$ python -q
>>> import numpy as np
>>> import numpy.linalg as la
>>> np.set_printoptions(suppress=True, linewidth=200)
>>> arr = np.loadtxt("a.csv", delimiter=",")
>>> arr
array([[ 1.,  1.,  1.,  1.,  1.,  1.,  1.,  1.],
       [ 1., -1.,  1., -1., -1.,  1., -1.,  1.],
       [ 1., -1.,  1., -1.,  1., -1.,  1., -1.],
       [ 1., -1., -1.,  1., -1.,  1.,  1., -1.],
       [ 1., -1., -1.,  1.,  1., -1., -1.,  1.]])
>>> U, s, Vh = la.svd(arr, full_matrices=False)
>>> np.round(Vh @ Vh.T, 2) + 0
array([[1., 0., 0., 0., 0.],
       [0., 1., 0., 0., 0.],
       [0., 0., 1., 0., 0.],
       [0., 0., 0., 1., 0.],
       [0., 0., 0., 0., 1.]])
>>> np.round(np.cumsum(s ** 2) / np.sum(s ** 2), 2)
array([0.2, 0.4, 0.6, 0.8, 1. ])
>>> np.round(U.T @ U, 2) + 0
array([[1., 0., 0., 0., 0.],
       [0., 1., 0., 0., 0.],
       [0., 0., 1., 0., 0.],
       [0., 0., 0., 1., 0.],
       [0., 0., 0., 0., 1.]])
>>> np.round(s / s[0], 2)
array([1., 1., 1., 1., 1.])
>>> m1 = np.load("dump.npy")
>>> m1
array([[ 2,  3,  4,  3,  5],
       [ 4,  5,  8,  6, 10],
       [ 7,  8,  8,  9, 11],
       [10, 12, 10, 13, 16],
       [11, 15, 13, 13, 16],
       [13, 19, 13, 17, 20],
       [18, 24, 16, 20, 22],
       [22, 27, 16, 25, 26],
       [24, 28, 20, 25, 27],
       [24, 31, 21, 28, 31],
       [24, 34, 25, 28, 33],
       [29, 37, 29, 29, 38],
       [34, 38, 29, 32, 43],
       [36, 43, 34, 34, 43],
       [39, 44, 38, 38, 47],
       [44, 49, 38, 42, 49],
       [44, 52, 43, 45, 49],
       [44, 52, 48, 49, 53],
       [44, 57, 51, 51, 55],
       [44, 59, 56, 51, 58],
       [47, 59, 60, 52, 58],
       [51, 63, 65, 56, 63],
       [52, 63, 68, 59, 67],
       [57, 63, 72, 61, 72],
       [57, 67, 76, 62, 74],
       [60, 68, 81, 65, 74],
       [62, 70, 84, 65, 78],
       [66, 72, 89, 70, 81]])
>>> U, s, Vh = la.svd(m1)
>>> np.argmax(s[:-1] / (s[1:] + 1e-6)) + 1
np.int64(1)
>>> M2 = U[:, :1] @ np.diag(s[:1]) @ Vh[:1]
>>> la.matrix_rank(M2)
np.int64(1)
>>> round(la.norm(m1 - M2, 2), 2), round(s[1], 2)
(np.float64(32.94), np.float64(32.94))
>>> la.matrix_rank(m1, rtol=0.05)
np.int64(2)
>>> P = m1 @ la.solve(m1.T @ m1, m1.T)
>>> round(float(np.trace(P)), 2)
5.0
>>> np.round(la.eigvalsh(P), 2) + 0
array([0., 0., 0., 0., 0., 0., 0., 0., 0., 0., 0., 0., 0., 0., 0., 0., 0., 0., 0., 0., 0., 0., 0., 1., 1., 1., 1., 1.])
>>> x0 = np.array([-2, 4, -9, 8, 4])
>>> target = m1 @ x0
>>> np.round(la.lstsq(m1, target)[0], 2)
array([-2.,  4., -9.,  8.,  4.])
>>> np.round(la.solve(m1.T @ m1, m1.T @ target), 2)
array([-2.,  4., -9.,  8.,  4.])
>>> rng = np.random.default_rng(17604)
>>> target = target + 0.02 * rng.normal(size=28)
>>> target.round(2)
array([ 16.03,  27.95,  62.  , 106.02,  88.99, 149.03, 163.98, 224.02, 192.03, 234.97, 218.97, 213.  , 250.97, 238.01, 247.98, 297.97, 289.  , 291.99, 309.01, 284.  , 250.01, 264.99, 275.96, 266.  ,
       261.99, 238.99, 232.02, 239.  ])
>>> c, *_ = la.lstsq(m1, target)
>>> c.round(2)
array([-2.,  4., -9.,  8.,  4.])
>>> O, R = la.qr(m1)
>>> np.round(O.T @ O, 2) + 0
array([[1., 0., 0., 0., 0.],
       [0., 1., 0., 0., 0.],
       [0., 0., 1., 0., 0.],
       [0., 0., 0., 1., 0.],
       [0., 0., 0., 0., 1.]])
>>> O.shape, R.shape
((28, 5), (5, 5))
>>> np.round(np.abs(np.diag(R)), 2)
array([208.09,  16.15,  36.96,   8.06,  10.7 ])
>>> np.trace(O @ O.T)
np.float64(5.0)
>>> A = np.loadtxt("block15.csv", delimiter=",")
>>> A
array([[2., 0., 2., 0.],
       [0., 3., 0., 3.],
       [2., 0., 2., 0.],
       [0., 3., 0., 3.]])
>>> r = la.matrix_rank(A)
>>> r
np.int64(2)
>>> null = la.svd(A)[2][r:].T
>>> [int(la.matrix_rank(A[:i])) for i in range(1, len(A) + 1)]
[1, 2, 2, 2]
>>> np.round(A @ null, 2) + 0
array([[0., 0.],
       [0., 0.],
       [0., 0.],
       [0., 0.]])
>>> [int(la.matrix_rank(np.delete(A, i, axis=0))) for i in range(4)]
[2, 2, 2, 2]
>>> [int(la.matrix_rank(A[:, :j + 1])) for j in range(4)]
[1, 2, 2, 2]
>>> np.round(null @ null.T, 2)
array([[ 0.5,  0. , -0.5,  0. ],
       [ 0. ,  0.5,  0. , -0.5],
       [-0.5,  0. ,  0.5,  0. ],
       [ 0. , -0.5,  0. ,  0.5]])
>>> la.matrix_rank(A.T @ A), la.matrix_rank(A @ A.T)
(np.int64(2), np.int64(2))
>>> U, s, Vh = la.svd(A)
>>> evecs = Vh[:(s > 1e-8).sum()]
>>> x0 = A[1] + 5 * A[2] + rng.integers(2) * np.eye(4)[3]
>>> x0
array([10.,  3., 10.,  3.])
>>> np.round(np.diag(evecs.T @ evecs), 2)
array([0.5, 0.5, 0.5, 0.5])
>>> np.allclose(evecs.T @ evecs @ x0, x0)
True
>>> la.matrix_rank(np.vstack([A, x0]))
np.int64(2)
>>> np.round(evecs.T @ evecs, 2)
array([[0.5, 0. , 0.5, 0. ],
       [0. , 0.5, 0. , 0.5],
       [0.5, 0. , 0.5, 0. ],
       [0. , 0.5, 0. , 0.5]])
>>> cen = m1 - m1.mean(axis=0)
>>> U, s, Vh = la.svd(cen, full_matrices=False)
>>> np.round(s ** 2 / (s ** 2).sum(), 2) + 0
array([0.99, 0.01, 0.  , 0.  , 0.  ])
>>> np.searchsorted(np.cumsum(s ** 2) / (s ** 2).sum(), 0.9) + 1
np.int64(1)
>>> np.round(cen.mean(axis=0), 2) + 0
array([0., 0., 0., 0., 0.])
>>> la.matrix_rank(cen)
np.int64(5)
>>> (np.sign(U[:, 0]) == np.sign(U[0, 0])).astype(int)
array([1, 1, 1, 1, 1, 1, 1, 1, 1, 1, 1, 1, 1, 1, 0, 0, 0, 0, 0, 0, 0, 0, 0, 0, 0, 0, 0, 0])
>>> s.round(2)
array([254.87,  26.24,  10.53,   6.98,   5.85])
>>> lab = rng.permutation(4)
>>> lab
array([1, 0, 3, 2])
>>> M2 = A[lab][:, lab]
>>> np.round(np.sort(np.abs(la.eigvals(M2))), 2) + 0
array([0., 0., 4., 6.])
>>> np.trace(M2)
np.float64(10.0)
>>> np.allclose(M2, A)
False
>>> M2
array([[3., 0., 3., 0.],
       [0., 2., 0., 2.],
       [3., 0., 3., 0.],
       [0., 2., 0., 2.]])
>>> np.round(np.sort(la.eigvals(A).real), 2) + 0
array([0., 0., 4., 6.])
>>> A @ A
array([[ 8.,  0.,  8.,  0.],
       [ 0., 18.,  0., 18.],
       [ 8.,  0.,  8.,  0.],
       [ 0., 18.,  0., 18.]])
>>> round(la.det(A), 2)
np.float64(0.0)
>>> np.flatnonzero(la.matrix_power((A != 0) + (A.T != 0) + np.eye(4), 4)[1])
array([1, 3])
>>> (A != 0).astype(int)
array([[1, 0, 1, 0],
       [0, 1, 0, 1],
       [1, 0, 1, 0],
       [0, 1, 0, 1]])
>>> data = np.load("x.npy")
>>> data
array([[ 0,  0,  3],
       [ 0,  0,  0],
       [ 1,  1,  2],
       [ 0,  0,  0],
       [ 0,  0,  0],
       [ 0,  0,  0],
       [ 0,  0,  0],
       [28, 19, 17],
       [31, 21, 19],
       [43, 29, 19],
       [ 0,  0,  0],
       [37, 25, 16],
       [ 0,  0,  0],
       [ 0,  0,  0],
       [13,  9,  8],
       [ 0,  0,  0],
       [ 7,  5, 10],
       [ 0,  0,  0],
       [ 0,  0,  0],
       [31, 21, 19],
       [ 0,  0,  0],
       [34, 23, 14],
       [ 1,  1,  0],
       [ 0,  0,  0],
       [ 7,  5,  2],
       [ 1,  1,  0],
       [ 0,  0,  0],
       [31, 21, 11],
       [ 0,  0,  0],
       [22, 15, 10],
       [ 1,  1,  8],
       [19, 13,  5],
       [ 0,  0,  0],
       [22, 15, 14],
       [37, 25, 19],
       [22, 15,  9]])
>>> np.round(np.abs(la.svd(data)[2][-1]), 2)
array([0.56, 0.83, 0.02])
>>> np.argsort(-la.norm(data, axis=0).round(6), kind="stable")[:3]
array([0, 1, 2])
>>> cen = data - data.mean(axis=0)
>>> evecs = la.svd(cen)[2][:2]
>>> M2 = cen - cen @ evecs.T @ evecs
>>> np.round(np.cov(cen @ evecs.T, rowvar=False), 2) + 0
array([[349.91,   0.  ],
       [  0.  ,   5.23]])
>>> Z = data[[0, 18]].astype(float)
>>> for _ in range(4):
...     lab = la.norm(data[:, None] - Z, axis=-1).argmin(axis=1)
...     Z = np.array([data[lab == j].mean(axis=0) for j in range(2)])
... 
>>> lab
array([1, 1, 1, 1, 1, 1, 1, 0, 0, 0, 1, 0, 1, 1, 1, 1, 1, 1, 1, 0, 1, 0, 1, 1, 1, 1, 1, 0, 1, 0, 1, 0, 1, 0, 0, 0])
>>> np.bincount(lab)
array([12, 24])
>>> Z.round(2)
array([[29.75, 20.17, 14.33],
       [ 1.29,  0.96,  1.38]])
>>> np.abs(Z[1] - Z[0]).argmax()
np.int64(0)
>>> x0 = np.array([0, 1, 0])
>>> target = data @ x0
>>> np.round(la.pinv(data) @ data, 2) + 0
array([[1., 0., 0.],
       [0., 1., 0.],
       [0., 0., 1.]])
>>> np.round(la.lstsq(data, target)[0], 2) + 0
array([0., 1., 0.])
>>> np.round(la.solve(data.T @ data, data.T @ target), 2) + 0
array([0., 1., 0.])
>>> target = target + 0.05 * rng.normal(size=36)
>>> target.round(2) + 0
array([-0.02,  0.02,  1.  , -0.05, -0.1 ,  0.02, -0.15, 18.97, 20.9 , 29.04,  0.  , 25.05, -0.01,  0.02,  9.  ,  0.05,  5.01,  0.01,  0.03, 20.99, -0.01, 22.91,  1.  , -0.02,  4.95,  1.02, -0.05,
       21.05, -0.01, 15.02,  1.  , 13.04, -0.1 , 15.05, 24.96, 15.  ])
>>> c, *_ = la.lstsq(data, target)
>>> np.round(data.T @ (target - data @ c), 2) + 0
array([0., 0., 0.])
>>> F = np.load("data.npy")
>>> F
array([[  0, -15, -10,   5, -20, -15,  25,  15],
       [  0, -12,  -8,   4, -16, -12,  20,  12],
       [  0,  -9,  -6,   3, -12,  -9,  15,   9],
       [  0, -12,  -8,   4, -16, -12,  20,  12]])
>>> def softmax(z):
...     e = np.exp(z - z.max(axis=-1, keepdims=True))
...     return e / e.sum(axis=-1, keepdims=True)
... 
>>> np.round(softmax(F[2]), 2) + 0
array([0., 0., 0., 0., 0., 0., 1., 0.])
>>> np.round(softmax(10 * F[2]), 2) + 0
array([0., 0., 0., 0., 0., 0., 1., 0.])
>>> np.round(softmax(F[2] + 4), 2) + 0
array([0., 0., 0., 0., 0., 0., 1., 0.])
>>> np.round(softmax(F).sum(axis=1), 2)
array([1., 1., 1., 1.])
>>> att = F @ F.T / np.sqrt(8)
>>> np.round(softmax(att), 2) + 0
array([[1., 0., 0., 0.],
       [1., 0., 0., 0.],
       [1., 0., 0., 0.],
       [1., 0., 0., 0.]])
>>> softmax(att).round(6).argmax(axis=1)
array([0, 0, 0, 0])
